$ python -q
>>> import numpy as np
>>> import numpy.linalg as la
>>> np.set_printoptions(precision=3, suppress=True, linewidth=200)
>>> rd = lambda a: np.round(a, 3) + 0
>>> M = np.loadtxt("mat.csv", delimiter=",")
>>> M
array([[ 0.,  0.,  0.,  0.,  0.,  0.,  0.,  0.,  0.,  0.,  0.,  0.,  0.,  2.],
       [ 0.,  0.,  0.,  0.,  0.,  0.,  0.,  0.,  0.,  0.,  0.,  0.,  0., -1.],
       [ 0.,  0.,  0.,  0.,  0.,  0.,  0.,  0.,  0.,  0.,  0.,  0.,  0.,  0.],
       [ 0.,  0.,  0.,  0.,  0.,  0.,  0.,  0.,  0.,  0.,  0.,  0.,  0.,  1.],
       [ 0.,  0.,  0.,  0.,  0.,  0.,  0.,  0.,  0.,  0.,  0.,  0.,  0.,  2.],
       [ 0.,  0.,  0.,  0.,  0.,  0.,  0.,  0.,  0.,  0.,  0.,  0.,  0., -1.],
       [ 0.,  0.,  0.,  0.,  0.,  0.,  0.,  0.,  0.,  0.,  0.,  0.,  0.,  2.],
       [ 0.,  0.,  0.,  0.,  0.,  0.,  0.,  0.,  0.,  0.,  0.,  0.,  0.,  0.],
       [ 0.,  0.,  0.,  0.,  0.,  0.,  0.,  0.,  0.,  0.,  0.,  0.,  0., -1.],
       [ 0.,  0.,  0.,  0.,  0.,  0.,  0.,  0.,  0.,  0.,  0.,  0.,  0., -2.],
       [ 0.,  0.,  0.,  0.,  0.,  0.,  0.,  0.,  0.,  0.,  0.,  0.,  0.,  0.],
       [ 0.,  0.,  0.,  0.,  0.,  0.,  0.,  0.,  0.,  0.,  0.,  0.,  0., -1.],
       [ 0.,  0.,  0.,  0.,  0.,  0.,  0.,  0.,  0.,  0.,  0.,  0.,  0.,  1.],
       [ 2., -1.,  0.,  1.,  2., -1.,  2.,  0., -1., -2.,  0., -1.,  1.,  0.]])
>>> T = np.stack([M, -3 * M, M[::-1]])
>>> print(np.einsum("bij,cij->bc", T, T))
[[  44. -132.   -8.]
 [-132.  396.   24.]
 [  -8.   24.   44.]]
>>> la.matrix_rank(T.reshape(3, -1))
np.int64(2)
>>> U, sigma, VT = la.svd(M)
>>> evecs = VT[:(sigma > 1e-8).sum()]
>>> rng = np.random.default_rng(379264)
>>> vec = M[8] + -1 * M[5] + rng.integers(2) * np.eye(14)[12]
>>> vec
array([0., 0., 0., 0., 0., 0., 0., 0., 0., 0., 0., 0., 1., 0.])
>>> la.matrix_rank(np.vstack([M, vec]))
np.int64(3)
>>> rd(np.diag(evecs.T @ evecs))
array([0.182, 0.045, 0.   , 0.045, 0.182, 0.045, 0.182, 0.   , 0.045, 0.182, 0.   , 0.045, 0.045, 1.   ])
>>> print(np.allclose(evecs.T @ evecs @ vec, vec))
False
>>> rd(np.sort(np.abs(la.eigvals(M))))
array([0.  , 0.  , 0.  , 0.  , 0.  , 0.  , 0.  , 0.  , 0.  , 0.  , 0.  , 0.  , 4.69, 4.69])
>>> rd(la.det(M))
np.float64(0.0)
>>> np.allclose(M @ M.T, M.T @ M)
True
>>> rd(np.abs(la.eigvals(M)).max())
np.float64(4.69)
>>> np.trace(M)
np.float64(0.0)
>>> np.allclose(M, M.T)
True
>>> f = np.array([0, -1, 1, 1, -1, 3, -1])
>>> arr = -1 * np.eye(7) + np.outer(f, f)
>>> print(arr)
[[-1.  0.  0.  0.  0.  0.  0.]
 [ 0.  0. -1. -1.  1. -3.  1.]
 [ 0. -1.  0.  1. -1.  3. -1.]
 [ 0. -1.  1.  0. -1.  3. -1.]
 [ 0.  1. -1. -1.  0. -3.  1.]
 [ 0. -3.  3.  3. -3.  8. -3.]
 [ 0.  1. -1. -1.  1. -3.  0.]]
>>> U, sigma, VT = la.svd(arr)
>>> rd(sigma)
array([13.,  1.,  1.,  1.,  1.,  1.,  1.])
>>> A2 = U[:, :1] @ np.diag(sigma[:1]) @ VT[:1]
>>> rd(la.norm(arr - A2) / la.norm(arr))
np.float64(0.185)
>>> print(rd(la.norm(arr - A2, 2)), rd(sigma[1]))
1.0 1.0
>>> np.abs(arr - A2).max()
np.float64(1.0)
>>> rd(A2)
array([[ 0.   ,  0.   ,  0.   ,  0.   ,  0.   ,  0.   ,  0.   ],
       [ 0.   ,  0.929, -0.929, -0.929,  0.929, -2.786,  0.929],
       [ 0.   , -0.929,  0.929,  0.929, -0.929,  2.786, -0.929],
       [ 0.   , -0.929,  0.929,  0.929, -0.929,  2.786, -0.929],
       [ 0.   ,  0.929, -0.929, -0.929,  0.929, -2.786,  0.929],
       [ 0.   , -2.786,  2.786,  2.786, -2.786,  8.357, -2.786],
       [ 0.   ,  0.929, -0.929, -0.929,  0.929, -2.786,  0.929]])
